$ python -q
>>> import numpy as np
>>> from numpy import linalg as LA
>>> np.set_printoptions(precision=3, suppress=True, linewidth=200, floatmode="fixed")
>>> mat = np.array([[5.0, 0.0, 0.0, 0.0, 4.0, 0.0],
...     [0.0, 5.0, 4.0, 0.0, 0.0, 0.0],
...     [0.0, 4.0, 5.0, 0.0, 0.0, 0.0],
...     [0.0, 0.0, 0.0, 5.0, 0.0, 4.0],
...     [4.0, 0.0, 0.0, 0.0, 5.0, 0.0],
...     [0.0, 0.0, 0.0, 4.0, 0.0, 5.0]])
>>> mat
array([[5.000, 0.000, 0.000, 0.000, 4.000, 0.000],
       [0.000, 5.000, 4.000, 0.000, 0.000, 0.000],
       [0.000, 4.000, 5.000, 0.000, 0.000, 0.000],
       [0.000, 0.000, 0.000, 5.000, 0.000, 4.000],
       [4.000, 0.000, 0.000, 0.000, 5.000, 0.000],
       [0.000, 0.000, 0.000, 4.000, 0.000, 5.000]])
>>> round(float(np.abs(LA.eigvals(mat)).max()), 3)
9.0
>>> np.sort(np.abs(LA.eigvals(mat)))
array([1.000, 1.000, 1.000, 9.000, 9.000, 9.000])
>>> round(float(LA.det(mat)), 3)
729.0
>>> np.allclose(mat @ mat.T, mat.T @ mat)
True
>>> vec = np.ones(6)
>>> for _ in range(6):
...     vec = mat @ vec
...     vec /= LA.norm(vec)
...     print(round(vec @ mat @ vec, 3))
... 
9.0
9.0
9.0
9.0
9.0
9.0
>>> vec
array([0.408, 0.408, 0.408, 0.408, 0.408, 0.408])
>>> W = np.array([[1, 4, 5], [2, 4, 4], [1, 1, 0], [2, 3, 5], [4, 2, 5], [3, 2, 1]])
>>> beta = np.array([1, 3, 2])
>>> H = np.maximum(mat @ W + beta, 0)
>>> (H > 0).astype(int)
array([[1, 1, 1],
       [1, 1, 1],
       [1, 1, 1],
       [1, 1, 1],
       [1, 1, 1],
       [1, 1, 1]])
>>> LA.matrix_rank(H)
np.int64(3)
>>> W2 = np.array([[3, -1], [0, 0], [-1, -2]])
>>> W @ W2
array([[ -2, -11],
       [  2, -10],
       [  3,  -1],
       [  1, -12],
       [  7, -14],
       [  8,  -5]])
>>> H @ W2
array([[  19.000, -116.000],
       [  23.000,  -59.000],
       [  24.000,  -50.000],
       [  38.000,  -85.000],
       [  28.000, -119.000],
       [  45.000,  -78.000]])
>>> feats = np.load("a.npy")
>>> feats
array([[1.000, 0.200, 0.040, 0.008],
       [0.200, 1.000, 0.200, 0.040],
       [0.040, 0.200, 1.000, 0.200],
       [0.008, 0.040, 0.200, 1.000]])
>>> round(np.abs(LA.eigvals(feats)).max(), 3)
np.float64(1.362)
>>> (feats - feats.T) / 2
array([[0.000, 0.000, 0.000, 0.000],
       [0.000, 0.000, 0.000, 0.000],
       [0.000, 0.000, 0.000, 0.000],
       [0.000, 0.000, 0.000, 0.000]])
>>> round(float(LA.det(feats)), 3)
0.885
>>> np.allclose(feats @ feats.T, feats.T @ feats)
True
>>> np.sort(np.abs(LA.eigvals(feats)))
array([0.709, 0.846, 1.083, 1.362])
>>> Lm = LA.cholesky(feats)
>>> feats / np.sqrt(np.outer(np.diag(feats), np.diag(feats)))
array([[1.000, 0.200, 0.040, 0.008],
       [0.200, 1.000, 0.200, 0.040],
       [0.040, 0.200, 1.000, 0.200],
       [0.008, 0.040, 0.200, 1.000]])
>>> Lm
array([[1.000, 0.000, 0.000, 0.000],
       [0.200, 0.980, 0.000, 0.000],
       [0.040, 0.196, 0.980, 0.000],
       [0.008, 0.039, 0.196, 0.980]])
>>> O = feats.astype(float).copy()
>>> for j in range(4):
...     O[:, j] -= O[:, :j] @ (O[:, :j].T @ O[:, j])
...     O[:, j] /= LA.norm(O[:, j])
... 
>>> O.round(3) + 0
array([[ 0.980, -0.200,  0.000,  0.000],
       [ 0.196,  0.960, -0.200,  0.000],
       [ 0.039,  0.192,  0.961, -0.196],
       [ 0.008,  0.038,  0.192,  0.981]])
>>> B = np.array([[5, 4], [1, 0], [5, 4], [2, 5]])
>>> M = np.block([[np.zeros((4, 4)), B], [B.T, np.zeros((2, 2))]])
>>> M
array([[0.000, 0.000, 0.000, 0.000, 5.000, 4.000],
       [0.000, 0.000, 0.000, 0.000, 1.000, 0.000],
       [0.000, 0.000, 0.000, 0.000, 5.000, 4.000],
       [0.000, 0.000, 0.000, 0.000, 2.000, 5.000],
       [5.000, 1.000, 5.000, 2.000, 0.000, 0.000],
       [4.000, 0.000, 4.000, 5.000, 0.000, 0.000]])
>>> round(LA.eigvalsh(M).min(), 3)
np.float64(-10.296)
>>> np.all(LA.eigvalsh(M) > 0)
np.False_
>>> np.allclose(M[:-1].T @ LA.lstsq(M[:-1].T, M[-1])[0], M[-1])
False
>>> np.round(M @ LA.pinv(M) @ M, 3) + 0
array([[0.000, 0.000, 0.000, 0.000, 5.000, 4.000],
       [0.000, 0.000, 0.000, 0.000, 1.000, 0.000],
       [0.000, 0.000, 0.000, 0.000, 5.000, 4.000],
       [0.000, 0.000, 0.000, 0.000, 2.000, 5.000],
       [5.000, 1.000, 5.000, 2.000, 0.000, 0.000],
       [4.000, 0.000, 4.000, 5.000, 0.000, 0.000]])
>>> np.abs(np.diag(LA.qr(M)[1])) > 1e-9
array([ True,  True, False, False,  True,  True])
>>> LA.lstsq(M[:-1].T, M[-1])[2]
np.int32(3)
>>> J = np.maximum(np.array([[1],
...     [2],
...     [1],
...     [0],
...     [2],
...     [2],
...     [0],
...     [0],
...     [0],
...     [2],
...     [2],
...     [2],
...     [2],
...     [0],
...     [1],
...     [0],
...     [0],
...     [2],
...     [1],
...     [1],
...     [0],
...     [1],
...     [0],
...     [0],
...     [0],
...     [1],
...     [1],
...     [2],
...     [1],
...     [0]]) @ np.array([[-2, 1, 1, -3, -3]]) + np.array([2, 1, 2, 2, -2]), 0)
>>> J
array([[0, 2, 3, 0, 0],
       [0, 3, 4, 0, 0],
       [0, 2, 3, 0, 0],
       [2, 1, 2, 2, 0],
       [0, 3, 4, 0, 0],
       [0, 3, 4, 0, 0],
       [2, 1, 2, 2, 0],
       [2, 1, 2, 2, 0],
       [2, 1, 2, 2, 0],
       [0, 3, 4, 0, 0],
       [0, 3, 4, 0, 0],
       [0, 3, 4, 0, 0],
       [0, 3, 4, 0, 0],
       [2, 1, 2, 2, 0],
       [0, 2, 3, 0, 0],
       [2, 1, 2, 2, 0],
       [2, 1, 2, 2, 0],
       [0, 3, 4, 0, 0],
       [0, 2, 3, 0, 0],
       [0, 2, 3, 0, 0],
       [2, 1, 2, 2, 0],
       [0, 2, 3, 0, 0],
       [2, 1, 2, 2, 0],
       [2, 1, 2, 2, 0],
       [2, 1, 2, 2, 0],
       [0, 2, 3, 0, 0],
       [0, 2, 3, 0, 0],
       [0, 3, 4, 0, 0],
       [0, 2, 3, 0, 0],
       [2, 1, 2, 2, 0]])
>>> np.diff(J, axis=0)
array([[ 0,  1,  1,  0,  0],
       [ 0, -1, -1,  0,  0],
       [ 2, -1, -1,  2,  0],
       [-2,  2,  2, -2,  0],
       [ 0,  0,  0,  0,  0],
       [ 2, -2, -2,  2,  0],
       [ 0,  0,  0,  0,  0],
       [ 0,  0,  0,  0,  0],
       [-2,  2,  2, -2,  0],
       [ 0,  0,  0,  0,  0],
       [ 0,  0,  0,  0,  0],
       [ 0,  0,  0,  0,  0],
       [ 2, -2, -2,  2,  0],
       [-2,  1,  1, -2,  0],
       [ 2, -1, -1,  2,  0],
       [ 0,  0,  0,  0,  0],
       [-2,  2,  2, -2,  0],
       [ 0, -1, -1,  0,  0],
       [ 0,  0,  0,  0,  0],
       [ 2, -1, -1,  2,  0],
       [-2,  1,  1, -2,  0],
       [ 2, -1, -1,  2,  0],
       [ 0,  0,  0,  0,  0],
       [ 0,  0,  0,  0,  0],
       [-2,  1,  1, -2,  0],
       [ 0,  0,  0,  0,  0],
       [ 0,  1,  1,  0,  0],
       [ 0, -1, -1,  0,  0],
       [ 2, -1, -1,  2,  0]])
>>> J - J[0]
array([[ 0,  0,  0,  0,  0],
       [ 0,  1,  1,  0,  0],
       [ 0,  0,  0,  0,  0],
       [ 2, -1, -1,  2,  0],
       [ 0,  1,  1,  0,  0],
       [ 0,  1,  1,  0,  0],
       [ 2, -1, -1,  2,  0],
       [ 2, -1, -1,  2,  0],
       [ 2, -1, -1,  2,  0],
       [ 0,  1,  1,  0,  0],
       [ 0,  1,  1,  0,  0],
       [ 0,  1,  1,  0,  0],
       [ 0,  1,  1,  0,  0],
       [ 2, -1, -1,  2,  0],
       [ 0,  0,  0,  0,  0],
       [ 2, -1, -1,  2,  0],
       [ 2, -1, -1,  2,  0],
       [ 0,  1,  1,  0,  0],
       [ 0,  0,  0,  0,  0],
       [ 0,  0,  0,  0,  0],
       [ 2, -1, -1,  2,  0],
       [ 0,  0,  0,  0,  0],
       [ 2, -1, -1,  2,  0],
       [ 2, -1, -1,  2,  0],
       [ 2, -1, -1,  2,  0],
       [ 0,  0,  0,  0,  0],
       [ 0,  0,  0,  0,  0],
       [ 0,  1,  1,  0,  0],
       [ 0,  0,  0,  0,  0],
       [ 2, -1, -1,  2,  0]])
>>> J.mean(axis=0)
array([0.800, 1.900, 2.900, 0.800, 0.000])
>>> arr = np.load("x.npy")
>>> arr
array([[  7.511,   8.105,  16.341,  16.324, -15.906,  -0.050],
       [ -9.098,  -9.983,   4.370,  12.188, -11.512, -16.048],
       [-14.207, -14.306,  -0.890,   7.557,  -7.661, -17.608],
       [-16.157, -15.472,  -8.331,   0.025,  -0.004, -15.634],
       [-10.167,  -9.896,   0.682,   7.738,  -7.842, -13.600],
       [ -1.314,  -2.101,   8.273,  11.775, -12.084,  -7.948]])
>>> rng = np.random.default_rng(67)
>>> idx = rng.permutation(6)
>>> B = arr[:, idx] * rng.choice([-1, 1], 6)
>>> B
array([[-15.906,  16.341, -16.324,  -0.050,   8.105,   7.511],
       [-11.512,   4.370, -12.188, -16.048,  -9.983,  -9.098],
       [ -7.661,  -0.890,  -7.557, -17.608, -14.306, -14.207],
       [ -0.004,  -8.331,  -0.025, -15.634, -15.472, -16.157],
       [ -7.842,   0.682,  -7.738, -13.600,  -9.896, -10.167],
       [-12.084,   8.273, -11.775,  -7.948,  -2.101,  -1.314]])
>>> U, _, VT = LA.svd(arr.T @ B)
>>> idx
array([4, 2, 3, 5, 1, 0])
>>> np.round(LA.lstsq(arr, B)[0], 3) + 0
array([[ 0.000,  0.000,  0.000,  0.000,  0.000,  1.000],
       [ 0.000,  0.000,  0.000,  0.000,  1.000,  0.000],
       [ 0.000,  1.000,  0.000,  0.000,  0.000,  0.000],
       [ 0.000,  0.000, -1.000,  0.000,  0.000,  0.000],
       [ 1.000,  0.000,  0.000,  0.000,  0.000,  0.000],
       [ 0.000,  0.000,  0.000,  1.000,  0.000,  0.000]])
>>> vec = np.array([0, 0, 2, -1, -3, -3])
>>> LA.norm(arr @ vec) <= LA.norm(arr, 2) * LA.norm(vec) + 1e-9
np.True_
>>> arr @ np.ones(6)
array([ 32.325, -30.083, -47.115, -55.573, -33.085,  -3.399])
>>> np.allclose(arr @ arr.T, arr.T @ arr)
False
>>> np.sort(np.abs(LA.eigvals(arr)))
array([ 0.328,  0.383,  0.618,  1.283, 27.620, 27.620])
>>> round(float(np.trace(arr)), 3)
-19.127
>>> np.round(LA.det(arr), 3)
np.float64(-76.115)
>>> round(float(np.abs(LA.eigvals(arr)).max()), 3)
27.62
>>> vec = np.array([-8, -6, 6, -4, -1, 5])
>>> target = arr @ vec
>>> beta, lr = np.zeros(6), 1 / LA.norm(arr, 2) ** 2
>>> for i in range(8):
...     beta -= lr * arr.T @ (arr @ beta - target)
...     if i % 2 == 0: print(i, round(LA.norm(arr @ beta - target), 3))
... 
0 47.109
2 14.511
4 9.434
6 9.032
>>> beta
array([-1.881, -1.858, -1.244, -0.403,  0.381, -1.637])
>>> A = np.load("out4.npy")
>>> A
array([[ 0.033, -1.025,  0.010],
       [-0.034, -1.058, -0.054],
       [ 0.049, -0.949,  0.065],
       [-0.054, -1.008, -0.074],
       [-0.008, -1.034, -0.080],
       [-0.038, -0.957,  0.010],
       [-0.033, -1.044,  0.039],
       [ 0.006, -0.934,  0.014],
       [ 0.033, -1.077,  0.014],
       [ 1.022, -0.917, -0.028],
       [ 1.015, -1.044,  0.078],
       [ 0.929, -1.021,  0.012],
       [ 1.001, -0.982,  0.026],
       [ 1.019, -0.975, -0.027],
       [ 1.033, -1.009,  0.030],
       [ 1.039, -1.033, -0.061],
       [ 1.072, -0.989, -0.063],
       [ 0.964, -0.976, -0.026]])
>>> u = np.array([3, 1, 2])
>>> np.convolve(A[9], u)
array([ 3.066, -1.729,  1.043, -1.862, -0.056])
>>> np.cross(A[9, :3], A[16, :3])
array([ 0.030,  0.034, -0.028])
>>> hat = A @ LA.solve(A.T @ A, A.T)
>>> np.allclose(hat @ hat, hat)
True
>>> np.round(np.trace(hat), 3)
np.float64(3.0)
>>> np.round(LA.eigvalsh(hat), 3) + 0
array([0.000, 0.000, 0.000, 0.000, 0.000, 0.000, 0.000, 0.000, 0.000, 0.000, 0.000, 0.000, 0.000, 0.000, 0.000, 1.000, 1.000, 1.000])
>>> hat @ A[:, 0]
array([ 0.033, -0.034,  0.049, -0.054, -0.008, -0.038, -0.033,  0.006,  0.033,  1.022,  1.015,  0.929,  1.001,  1.019,  1.033,  1.039,  1.072,  0.964])
>>> LA.matrix_rank(np.eye(18) - hat)
np.int64(15)
>>> B = np.c_[A[:, :2] @ np.array([[1, 1], [1, 1]]), np.array([0, 0, 0, -1, 1, -2, 2, 2, 0, -1, -1, -1, 2, -1, -1, -2, -2, -2])]
>>> B
array([[-0.992, -0.992,  0.000],
       [-1.092, -1.092,  0.000],
       [-0.900, -0.900,  0.000],
       [-1.062, -1.062, -1.000],
       [-1.042, -1.042,  1.000],
       [-0.995, -0.995, -2.000],
       [-1.077, -1.077,  2.000],
       [-0.928, -0.928,  2.000],
       [-1.044, -1.044,  0.000],
       [ 0.105,  0.105, -1.000],
       [-0.029, -0.029, -1.000],
       [-0.092, -0.092, -1.000],
       [ 0.019,  0.019,  2.000],
       [ 0.044,  0.044, -1.000],
       [ 0.024,  0.024, -1.000],
       [ 0.006,  0.006, -2.000],
       [ 0.083,  0.083, -2.000],
       [-0.012, -0.012, -2.000]])
>>> LA.norm(LA.qr(A)[0].T @ B, axis=0) ** 2 / ((B ** 2).sum(axis=0) + 1e-12)
array([1.000, 1.000, 0.348])
>>> LA.matrix_rank(B)
np.int64(2)
>>> np.round(LA.lstsq(A, B[:, 0])[0], 3) + 0
array([1.000, 1.000, 0.000])
